$ python3 -q
>>> import numpy as np
>>> np.set_printoptions(suppress=True, linewidth=140)
>>> feats = np.load("x.npy")
>>> feats.round(2) + 0
array([[ 0.61, -0.04,  0.1 ,  0.11, -0.26, -0.19, -0.32, -0.05, -0.08],
       [-0.04,  0.98,  0.01, -0.01, -0.01, -0.04, -0.01, -0.02, -0.12],
       [ 0.1 ,  0.01,  0.97, -0.03,  0.07,  0.05,  0.09,  0.01,  0.  ],
       [ 0.11, -0.01, -0.03,  0.95,  0.09,  0.03,  0.12,  0.  , -0.12],
       [-0.26, -0.01,  0.07,  0.09,  0.82, -0.11, -0.23, -0.02,  0.06],
       [-0.19, -0.04,  0.05,  0.03, -0.11,  0.88, -0.12, -0.04, -0.19],
       [-0.32, -0.01,  0.09,  0.12, -0.23, -0.12,  0.7 , -0.03,  0.13],
       [-0.05, -0.02,  0.01,  0.  , -0.02, -0.04, -0.03,  0.99, -0.08],
       [-0.08, -0.12,  0.  , -0.12,  0.06, -0.19,  0.13, -0.08,  0.11]])
>>> ev, V = np.linalg.eigh(feats)
>>> ev.round(2) + 0
array([0., 0., 1., 1., 1., 1., 1., 1., 1.])
>>> np.round(np.linalg.eigvalsh(feats + 3 * np.eye(9)), 2)
array([3., 3., 4., 4., 4., 4., 4., 4., 4.])
>>> np.round(V.T @ V, 2) + 0
array([[1., 0., 0., 0., 0., 0., 0., 0., 0.],
       [0., 1., 0., 0., 0., 0., 0., 0., 0.],
       [0., 0., 1., 0., 0., 0., 0., 0., 0.],
       [0., 0., 0., 1., 0., 0., 0., 0., 0.],
       [0., 0., 0., 0., 1., 0., 0., 0., 0.],
       [0., 0., 0., 0., 0., 1., 0., 0., 0.],
       [0., 0., 0., 0., 0., 0., 1., 0., 0.],
       [0., 0., 0., 0., 0., 0., 0., 1., 0.],
       [0., 0., 0., 0., 0., 0., 0., 0., 1.]])
>>> print(ev.sum(), np.trace(feats))
7.0 7.0
>>> print(np.round(np.linalg.eigvalsh(feats @ feats), 2) + 0)
[0. 0. 1. 1. 1. 1. 1. 1. 1.]
>>> X = np.loadtxt("m.csv", delimiter=",")
>>> print(X)
[[-3.  2.  1.  1.  4. -1. -2. -2.  3.  3. -4.  0.]
 [ 2. -3.  2.  1.  1.  4. -1. -2. -2.  3.  3. -4.]
 [ 1.  2. -3.  2.  1.  1.  4. -1. -2. -2.  3.  3.]
 [ 1.  1.  2. -3.  2.  1.  1.  4. -1. -2. -2.  3.]
 [ 4.  1.  1.  2. -3.  2.  1.  1.  4. -1. -2. -2.]
 [-1.  4.  1.  1.  2. -3.  2.  1.  1.  4. -1. -2.]
 [-2. -1.  4.  1.  1.  2. -3.  2.  1.  1.  4. -1.]
 [-2. -2. -1.  4.  1.  1.  2. -3.  2.  1.  1.  4.]
 [ 3. -2. -2. -1.  4.  1.  1.  2. -3.  2.  1.  1.]
 [ 3.  3. -2. -2. -1.  4.  1.  1.  2. -3.  2.  1.]
 [-4.  3.  3. -2. -2. -1.  4.  1.  1.  2. -3.  2.]
 [ 0. -4.  3.  3. -2. -2. -1.  4.  1.  1.  2. -3.]]
>>> x = np.array([-1, 1, -2, -1, -1, -1, 0, -1, 2, -1, -1, 2])
>>> rhs = X @ x
>>> c, lr = np.zeros(12), 1 / np.linalg.norm(X, 2) ** 2
>>> for i in range(150):
...     c -= lr * X.T @ (X @ c - rhs)
...     if i % 50 == 0: print(i, round(np.linalg.norm(X @ c - rhs), 2))
... 
0 13.86
50 0.58
100 0.2
>>> round(float(np.linalg.cond(X)), 2)
24.82
>>> print(c.round(2))
[-1.13  1.02 -2.12 -0.91 -1.02 -0.86 -0.01 -0.89  1.92 -1.   -1.09  1.93]
>>> np.round(np.sort(np.abs(np.linalg.eigvals(X))), 2)
array([ 0.54,  0.57,  2.66,  5.33,  5.92,  7.06,  7.29,  7.86,  9.23, 10.53, 13.08, 13.38])
>>> (X + X.T) / 2
array([[-3.,  2.,  1.,  1.,  4., -1., -2., -2.,  3.,  3., -4.,  0.],
       [ 2., -3.,  2.,  1.,  1.,  4., -1., -2., -2.,  3.,  3., -4.],
       [ 1.,  2., -3.,  2.,  1.,  1.,  4., -1., -2., -2.,  3.,  3.],
       [ 1.,  1.,  2., -3.,  2.,  1.,  1.,  4., -1., -2., -2.,  3.],
       [ 4.,  1.,  1.,  2., -3.,  2.,  1.,  1.,  4., -1., -2., -2.],
       [-1.,  4.,  1.,  1.,  2., -3.,  2.,  1.,  1.,  4., -1., -2.],
       [-2., -1.,  4.,  1.,  1.,  2., -3.,  2.,  1.,  1.,  4., -1.],
       [-2., -2., -1.,  4.,  1.,  1.,  2., -3.,  2.,  1.,  1.,  4.],
       [ 3., -2., -2., -1.,  4.,  1.,  1.,  2., -3.,  2.,  1.,  1.],
       [ 3.,  3., -2., -2., -1.,  4.,  1.,  1.,  2., -3.,  2.,  1.],
       [-4.,  3.,  3., -2., -2., -1.,  4.,  1.,  1.,  2., -3.,  2.],
       [ 0., -4.,  3.,  3., -2., -2., -1.,  4.,  1.,  1.,  2., -3.]])
>>> np.allclose(X @ X.T, X.T @ X)
True
>>> np.allclose(X, X.T)
True
>>> X @ X
array([[ 74., -12., -27.,  -6.,  -8.,  37.,   3.,  15., -14., -30.,  23., -16.],
       [-12.,  78., -10., -25.,   2., -10.,  33.,  -1.,  21.,  -8., -38.,  23.],
       [-27., -10.,  63.,   3.,  -9.,  -7., -20.,  27.,  18.,  28.,  -8., -30.],
       [ -6., -25.,   3.,  55.,  -2.,  -4.,  -3., -19.,  18.,  18.,  21., -14.],
       [ -8.,   2.,  -9.,  -2.,  62.,   0.,  -6.,  -8., -19.,  27.,  -1.,  15.],
       [ 37., -10.,  -7.,  -4.,   0.,  59.,  -2.,  -6.,  -3., -20.,  33.,   3.],
       [  3.,  33., -20.,  -3.,  -6.,  -2.,  59.,   0.,  -4.,  -7., -10.,  37.],
       [ 15.,  -1.,  27., -19.,  -8.,  -6.,   0.,  62.,  -2.,  -9.,   2.,  -8.],
       [-14.,  21.,  18.,  18., -19.,  -3.,  -4.,  -2.,  55.,   3., -25.,  -6.],
       [-30.,  -8.,  28.,  18.,  27., -20.,  -7.,  -9.,   3.,  63., -10., -27.],
       [ 23., -38.,  -8.,  21.,  -1.,  33., -10.,   2., -25., -10.,  78., -12.],
       [-16.,  23., -30., -14.,  15.,   3.,  37.,  -8.,  -6., -27., -12.,  74.]])
>>> u = np.array([1, 2, -2, 1, 2, 3, 2, 3, 2, 0, 3, -3])
>>> B = X + np.outer(u, np.eye(12)[8])
>>> np.linalg.matrix_rank(B - X)
np.int64(1)
>>> round(float(np.linalg.det(B) / np.linalg.det(X)), 2), np.round(1 + np.linalg.solve(X, u)[8], 2)
(1.18, np.float64(1.18))
>>> B = np.linalg.inv(X)
>>> np.round(X @ B, 2) + 0
array([[1., 0., 0., 0., 0., 0., 0., 0., 0., 0., 0., 0.],
       [0., 1., 0., 0., 0., 0., 0., 0., 0., 0., 0., 0.],
       [0., 0., 1., 0., 0., 0., 0., 0., 0., 0., 0., 0.],
       [0., 0., 0., 1., 0., 0., 0., 0., 0., 0., 0., 0.],
       [0., 0., 0., 0., 1., 0., 0., 0., 0., 0., 0., 0.],
       [0., 0., 0., 0., 0., 1., 0., 0., 0., 0., 0., 0.],
       [0., 0., 0., 0., 0., 0., 1., 0., 0., 0., 0., 0.],
       [0., 0., 0., 0., 0., 0., 0., 1., 0., 0., 0., 0.],
       [0., 0., 0., 0., 0., 0., 0., 0., 1., 0., 0., 0.],
       [0., 0., 0., 0., 0., 0., 0., 0., 0., 1., 0., 0.],
       [0., 0., 0., 0., 0., 0., 0., 0., 0., 0., 1., 0.],
       [0., 0., 0., 0., 0., 0., 0., 0., 0., 0., 0., 1.]])
>>> round(float(np.linalg.cond(X)), 2)
24.82
>>> print(np.allclose(B, X.T))
False
>>> round(np.linalg.slogdet(X)[0], 2)
np.float64(1.0)
>>> data = np.load("arr.npy")
>>> data
array([[4, 0, 0, 0],
       [0, 3, 0, 0],
       [0, 0, 1, 0],
       [0, 0, 0, 1]])
>>> round(np.linalg.det(data), 2)
np.float64(12.0)
>>> (data + data.T) / 2
array([[4., 0., 0., 0.],
       [0., 3., 0., 0.],
       [0., 0., 1., 0.],
       [0., 0., 0., 1.]])
>>> (data - data.T) / 2
array([[0., 0., 0., 0.],
       [0., 0., 0., 0.],
       [0., 0., 0., 0.],
       [0., 0., 0., 0.]])
>>> np.linalg.matrix_power(data, 3)
array([[64,  0,  0,  0],
       [ 0, 27,  0,  0],
       [ 0,  0,  1,  0],
       [ 0,  0,  0,  1]])
>>> np.trace(data)
np.int64(9)
>>> ev, V = np.linalg.eigh(data)
>>> ev.sum(), np.trace(data)
(np.float64(9.0), np.int64(9))
>>> print((ev > 1e-8).sum(), (ev < -1e-8).sum())
4 0
>>> np.abs(V[:, -1]).round(6).argmax()
np.int64(0)
>>> u = np.array([0, 1])
>>> np.cross(data[0, :3], data[3, :3])
array([0, 0, 0])
>>> np.array([np.convolve(row, u, "same") for row in data])
array([[0, 4, 0, 0],
       [0, 0, 3, 0],
       [0, 0, 0, 1],
       [0, 0, 0, 0]])
>>> np.correlate(data[0], data[3], "full")
array([4, 0, 0, 0, 0, 0, 0])
>>> print(np.convolve(data[0], u))
[0 4 0 0 0]
>>> np.polyval(u, data[0])
array([1, 1, 1, 1])
>>> x = np.array([1, 2, 1, 2, 0, 3, 3, 3, 1])
>>> np.round(feats @ feats @ x, 2)
array([-0.91,  1.6 ,  1.47,  2.3 , -1.07,  1.81,  1.79,  2.62, -0.88])
>>> print(np.round(feats @ x, 2))
[-0.91  1.6   1.47  2.3  -1.07  1.81  1.79  2.62 -0.88]
>>> E = np.array([[0, -1, -2, 0, 1, -2, 0, 2],
...     [1, 0, 4, 1, 0, -1, -1, 2],
...     [2, -4, 0, 4, -1, -3, 1, -4],
...     [0, -1, -4, 0, -1, -1, -1, -3],
...     [-1, 0, 1, 1, 0, 0, -3, 1],
...     [2, 1, 3, 1, 0, 0, -1, 3],
...     [0, 1, -1, 1, 3, 1, 0, 4],
...     [-2, -2, 4, 3, -1, -3, -4, 0]])
>>> np.trace(E)
np.int64(0)
>>> np.allclose(E @ E.T, E.T @ E)
True
>>> (E - E.T) / 2
array([[ 0., -1., -2.,  0.,  1., -2.,  0.,  2.],
       [ 1.,  0.,  4.,  1.,  0., -1., -1.,  2.],
       [ 2., -4.,  0.,  4., -1., -3.,  1., -4.],
       [ 0., -1., -4.,  0., -1., -1., -1., -3.],
       [-1.,  0.,  1.,  1.,  0.,  0., -3.,  1.],
       [ 2.,  1.,  3.,  1.,  0.,  0., -1.,  3.],
       [ 0.,  1., -1.,  1.,  3.,  1.,  0.,  4.],
       [-2., -2.,  4.,  3., -1., -3., -4.,  0.]])
>>> E @ E
array([[-14,   2,  -1,  -4,   0,   1, -10,   1],
       [  2, -24,   0,  20,  -9, -22,  -4, -24],
       [ -1,   0, -63, -19,   5,   9,  22, -22],
       [ -4,  20, -19, -29,   4,  21,  13,   6],
       [  0,  -9,   5,   4, -13,  -8,  -4, -21],
       [  1, -22,   9,  21,  -8, -25, -11, -13],
       [-10,  -4,  22,  13,  -4, -11, -29,   9],
       [  1, -24, -22,   6, -21, -13,   9, -59]])
